$ python3 -q
>>> import numpy as np
>>> import numpy.linalg as la
>>> np.set_printoptions(precision=3, suppress=True, linewidth=140)
>>> E = np.load("mat.npy")
>>> E
array([[ 0,  0,  5,  0,  0,  2],
       [10,  0,  0,  4,  0,  0],
       [ 5,  5, 10,  2,  2,  4],
       [ 0,  0,  3,  0,  0,  5],
       [ 6,  0,  0, 10,  0,  0],
       [ 3,  3,  6,  5,  5, 10]])
>>> rng = np.random.default_rng(9589)
>>> idx = rng.permutation(6)
>>> idx
array([0, 5, 2, 1, 4, 3])
>>> out = E[idx][:, idx]
>>> round(la.det(out), 3), round(la.det(E[idx]), 3)
(np.float64(27436.0), np.float64(27436.0))
>>> np.allclose(out, E)
False
>>> np.trace(out)
np.int64(20)
>>> round(la.det(E), 3)
np.float64(27436.0)
>>> E @ E
array([[ 31,  31,  62,  20,  20,  40],
       [  0,   0,  62,   0,   0,  40],
       [124,  62, 155,  80,  40, 100],
       [ 30,  30,  60,  31,  31,  62],
       [  0,   0,  60,   0,   0,  62],
       [120,  60, 150, 124,  62, 155]])
>>> (E + E.T) / 2
array([[ 0. ,  5. ,  5. ,  0. ,  3. ,  2.5],
       [ 5. ,  0. ,  2.5,  2. ,  0. ,  1.5],
       [ 5. ,  2.5, 10. ,  2.5,  1. ,  5. ],
       [ 0. ,  2. ,  2.5,  0. ,  5. ,  5. ],
       [ 3. ,  0. ,  1. ,  5. ,  0. ,  2.5],
       [ 2.5,  1.5,  5. ,  5. ,  2.5, 10. ]])
>>> la.matrix_power(E, 2)
array([[ 31,  31,  62,  20,  20,  40],
       [  0,   0,  62,   0,   0,  40],
       [124,  62, 155,  80,  40, 100],
       [ 30,  30,  60,  31,  31,  62],
       [  0,   0,  60,   0,   0,  62],
       [120,  60, 150, 124,  62, 155]])
>>> np.trace(E)
np.int64(20)
>>> vec = np.array([0, -4, -9, 9, -2, -7])
>>> la.norm(E @ vec) <= la.norm(E, 2) * la.norm(vec) + 1e-9
np.True_
>>> E * vec
array([[  0,   0, -45,   0,   0, -14],
       [  0,   0,   0,  36,   0,   0],
       [  0, -20, -90,  18,  -4, -28],
       [  0,   0, -27,   0,   0, -35],
       [  0,   0,   0,  90,   0,   0],
       [  0, -12, -54,  45, -10, -70]])
>>> np.einsum("ij,j->i", E, vec)
array([ -59,   36, -124,  -62,   90, -101])
>>> (E @ vec).argmax()
np.int64(4)
>>> out = np.array([[2, 2, 2], [1, 2, 1], [3, 3, 2], [1, 1, 2], [0, 3, 0], [3, 3, 2]])
>>> np.vstack([E, out.T]).shape
(9, 6)
>>> la.matrix_rank(E @ out)
np.int64(3)
>>> E @ out
array([[21, 21, 14],
       [24, 24, 28],
       [59, 70, 47],
       [24, 24, 16],
       [22, 22, 32],
       [62, 80, 51]])
>>> np.einsum("ik,kj->ji", E, out)
array([[21, 24, 59, 24, 22, 62],
       [21, 24, 70, 24, 22, 80],
       [14, 28, 47, 16, 32, 51]])
>>> f, r1 = E[5], E[3]
>>> f @ r1
np.int64(68)
>>> p = (f @ r1) / (f @ f) * f
>>> p
array([1.   , 1.   , 2.   , 1.667, 1.667, 3.333])
>>> feats = (rng.random((5, 5)) < 0.3) + np.eye(5)
>>> feats /= feats.sum(axis=1, keepdims=True)
>>> feats
array([[0.5  , 0.   , 0.   , 0.5  , 0.   ],
       [0.   , 0.5  , 0.5  , 0.   , 0.   ],
       [0.5  , 0.   , 0.5  , 0.   , 0.   ],
       [0.   , 0.   , 0.   , 0.5  , 0.5  ],
       [0.333, 0.   , 0.   , 0.333, 0.333]])
>>> out = feats / np.sqrt((feats ** 2).mean(axis=1, keepdims=True))
>>> la.matrix_rank(feats - feats.mean(axis=1, keepdims=True))
np.int64(4)
>>> la.norm(out, axis=1)
array([2.236, 2.236, 2.236, 2.236, 2.236])
>>> W0 = np.load("run14.npy")
>>> W0
array([[ 4,  3,  7, -8],
       [-1, -1,  6,  7],
       [ 1,  6, -2, -9],
       [ 1,  6, -2, -9],
       [-2, -8, -1, -2],
       [-8,  8, -9,  5]])
>>> theta = np.radians(30)
>>> R = np.eye(6)
>>> R[5, 5] = R[3, 3] = np.cos(theta)
>>> R[5, 3], R[3, 5] = -np.sin(theta), np.sin(theta)
>>> R
array([[ 1.   ,  0.   ,  0.   ,  0.   ,  0.   ,  0.   ],
       [ 0.   ,  1.   ,  0.   ,  0.   ,  0.   ,  0.   ],
       [ 0.   ,  0.   ,  1.   ,  0.   ,  0.   ,  0.   ],
       [ 0.   ,  0.   ,  0.   ,  0.866,  0.   ,  0.5  ],
       [ 0.   ,  0.   ,  0.   ,  0.   ,  1.   ,  0.   ],
       [ 0.   ,  0.   ,  0.   , -0.5  ,  0.   ,  0.866]])
>>> out = E @ R.T
>>> np.allclose(E @ E.T, out @ out.T)
True
>>> np.allclose(la.norm(E, axis=1), la.norm(out, axis=1))
True
>>> np.abs(out - E).max(axis=0)
array([0.  , 0.  , 0.  , 4.33, 0.  , 5.  ])
>>> la.svd(E, compute_uv=False), la.svd(out, compute_uv=False)
(array([20.859, 13.357,  6.999,  4.482,  3.059,  1.026]), array([20.859, 13.357,  6.999,  4.482,  3.059,  1.026]))
>>> np.round(la.det(R), 3), round(float(np.trace(R)), 3)
(np.float64(1.0), 5.732)
>>> np.round(la.det(R), 3)
np.float64(1.0)
>>> R @ R
array([[ 1.   ,  0.   ,  0.   ,  0.   ,  0.   ,  0.   ],
       [ 0.   ,  1.   ,  0.   ,  0.   ,  0.   ,  0.   ],
       [ 0.   ,  0.   ,  1.   ,  0.   ,  0.   ,  0.   ],
       [ 0.   ,  0.   ,  0.   ,  0.5  ,  0.   ,  0.866],
       [ 0.   ,  0.   ,  0.   ,  0.   ,  1.   ,  0.   ],
       [ 0.   ,  0.   ,  0.   , -0.866,  0.   ,  0.5  ]])
>>> np.flatnonzero(la.matrix_power((R != 0) + (R.T != 0) + np.eye(6), 6)[0])
array([0])
>>> M = np.loadtxt("a.csv", delimiter=",")
>>> M
array([[ 0.512, -1.614, -6.02 ,  7.571, -1.89 ],
       [ 0.079, -2.043,  5.946, -7.351, -2.534],
       [ 1.016, -5.549, -2.937,  3.86 , -6.682],
       [ 0.1  , -2.165,  5.906, -7.296, -2.681],
       [-0.108,  2.21 , -5.89 ,  7.275,  2.735],
       [-0.644,  2.521,  5.697, -7.2  ,  2.99 ],
       [-0.231, -0.193,  6.25 , -7.795, -0.299],
       [ 1.038, -5.846, -2.326,  3.108, -7.048],
       [ 0.608, -4.848,  4.097, -4.945, -5.907],
       [ 0.099, -2.157,  5.908, -7.3  , -2.672],
       [ 0.89 , -4.373, -4.459,  5.719, -5.244],
       [ 1.02 , -6.336, -0.03 ,  0.259, -7.665],
       [ 0.698, -5.265,  3.556, -4.255, -6.406],
       [ 0.649, -2.553, -5.683,  7.183, -3.03 ],
       [-0.675,  2.737,  5.597, -7.082,  3.253],
       [-1.048,  6.08 ,  1.674, -2.302,  7.337],
       [ 0.095, -2.131,  5.917, -7.312, -2.64 ],
       [ 0.578, -2.062, -5.88 ,  7.411, -2.433],
       [-1.009,  5.47 ,  3.075, -4.029,  6.586],
       [ 0.063, -1.948,  5.976, -7.391, -2.42 ],
       [ 0.986, -5.234, -3.446,  4.484, -6.296],
       [-0.274,  3.134, -5.479,  6.729,  3.849],
       [-0.348,  3.532, -5.241,  6.419,  4.328],
       [-0.115,  2.248, -5.877,  7.257,  2.781],
       [ 0.965, -5.022, -3.738,  4.841, -6.036],
       [ 1.026, -5.673, -2.703,  3.572, -6.834],
       [ 1.02 , -6.336, -0.026,  0.254, -7.665],
       [ 0.266, -0.021, -6.25 ,  7.802,  0.04 ],
       [-0.713,  3.013,  5.454, -6.913,  3.588],
       [-0.629,  2.415,  5.743, -7.253,  2.861],
       [-0.77 ,  5.583, -3.04 ,  3.599,  6.786],
       [ 0.701, -2.923, -5.503,  6.971, -3.478]])
>>> Z = M[[9, 6]].astype(float)
>>> for _ in range(7):
...     idx = la.norm(M[:, None] - Z, axis=-1).argmin(axis=1)
...     Z = np.array([M[idx == j].mean(axis=0) for j in range(2)])
... 
>>> idx
array([0, 0, 0, 0, 1, 1, 1, 0, 0, 0, 0, 0, 0, 0, 1, 1, 0, 0, 1, 0, 0, 1, 1, 1, 0, 0, 0, 0, 1, 1, 1, 0])
>>> np.abs(Z[1] - Z[0]).argmax()
np.int64(4)
>>> np.bincount(idx)
array([20, 12])
>>> Xc = M - M.mean(axis=0)
>>> left, s, Vh = la.svd(Xc, full_matrices=False)
>>> np.abs(Vh[0]).argmax()
np.int64(3)
>>> np.searchsorted(np.cumsum(s ** 2) / (s ** 2).sum(), 0.9) + 1
np.int64(2)
>>> round(float((s ** 2).sum() ** 2 / (s ** 4).sum()), 3)
1.86
>>> (np.sign(left[:, 0]) == np.sign(left[0, 0])).astype(int)
array([1, 0, 1, 0, 1, 0, 0, 1, 0, 0, 1, 1, 0, 1, 0, 0, 0, 1, 0, 0, 1, 1, 1, 1, 1, 1, 1, 1, 0, 0, 1, 1])
>>> la.matrix_rank(Xc)
np.int64(2)
>>> round(float(la.norm(M, 2) / la.norm(M)), 3)
0.788
>>> np.argsort(-la.norm(M, axis=0).round(6), kind="stable")[:3]
array([3, 2, 4])
>>> dist = la.norm(M[:, None] - M[None], axis=-1)
>>> (dist + 1e9 * np.eye(32)).round(6).argmin(axis=1)
array([17, 16, 25,  9, 23, 29, 19, 25, 12,  3, 24, 26,  8, 31,  5, 18,  9,  0, 15,  1, 24, 22, 21,  4, 20,  2, 11,  0, 14,  5, 22, 13])
>>> dist.shape
(32, 32)
>>> np.unravel_index(dist.round(6).argmax(), dist.shape)
(np.int64(5), np.int64(13))
>>> vec = np.array([7, 3, 9, 7])
>>> W0 @ (2 * vec)
array([  88,  186, -112, -112, -122, -156])
>>> W0 @ np.ones(4)
array([  6.,  11.,  -4.,  -4., -13.,  -4.])
>>> (W0 @ vec).argmax()
np.int64(1)
>>> np.einsum("ij,j->i", W0, vec)
array([ 44,  93, -56, -56, -61, -78])
>>> np.sign((W0 @ vec).round(6))
array([ 1,  1, -1, -1, -1, -1])
>>> W0 @ vec
array([ 44,  93, -56, -56, -61, -78])
>>> W0 * vec
array([[ 28,   9,  63, -56],
       [ -7,  -3,  54,  49],
       [  7,  18, -18, -63],
       [  7,  18, -18, -63],
       [-14, -24,  -9, -14],
       [-56,  24, -81,  35]])
>>> (W0 * vec).sum(axis=1)
array([ 44,  93, -56, -56, -61, -78])
>>> data = np.array([[0.0, 0.0, -2.0, -1.0],
...     [0.0, 4.0, 4.0, 3.0],
...     [0.0, 0.0, 2.0, 0.0],
...     [0.0, -2.0, -4.0, -1.0]])
>>> data
array([[ 0.,  0., -2., -1.],
       [ 0.,  4.,  4.,  3.],
       [ 0.,  0.,  2.,  0.],
       [ 0., -2., -4., -1.]])
>>> # rank 3
>>> O, R = la.qr(W0)
>>> np.round(abs(R[0, 0]), 3), round(float(la.norm(W0[:, 0])), 3)
(np.float64(9.327), 9.327)
>>> np.allclose(R.T @ R, W0.T @ W0)
True
>>> np.abs(np.diag(R))
array([ 9.327, 14.28 ,  8.13 , 10.365])
>>> O.shape, R.shape
((6, 4), (4, 4))
>>> round(float(la.norm(data, 2) / la.norm(data)), 3)
0.96
>>> la.matrix_rank(data, rtol=0.1)
np.int64(3)
>>> f, r1 = data[3], data[1]
>>> f @ f
np.float64(21.0)
>>> p = (f @ r1) / (f @ f) * f
>>> round(la.norm(f + r1) ** 2 + la.norm(f - r1) ** 2, 3)
np.float64(124.0)
>>> arr = np.loadtxt("w.csv", delimiter=",")
>>> arr
array([[ 1.035,  1.516,  2.234, -0.783, -0.162],
       [ 0.805,  0.31 , -1.154, -1.138, -2.373],
       [ 0.345, -0.538,  0.914,  2.335, -1.517],
       [ 2.416, -1.599, -0.057, -0.219,  0.744],
       [-1.15 , -1.939,  1.356, -1.261, -0.698]])
>>> P = np.triu(np.array([[9, 7, 6, 2, 9],
...     [0, 4, 7, 9, 1],
...     [9, 7, 7, 4, 8],
...     [2, 8, 6, 6, 4],
...     [5, 0, 5, 3, 3]]), 1) + np.eye(5)
>>> out = P @ arr @ la.inv(P)
>>> np.round(np.trace(out), 3), round(float(np.trace(arr)), 3)
(np.float64(1.341), 1.341)
>>> la.matrix_rank(out)
np.int64(5)
>>> out = np.array([[0, 6], [8, 7]])
>>> Z = np.kron(out, arr)
>>> round(la.norm(Z, 2), 3), round(la.norm(out, 2) * la.norm(arr, 2), 3)
(np.float64(34.399), np.float64(34.399))
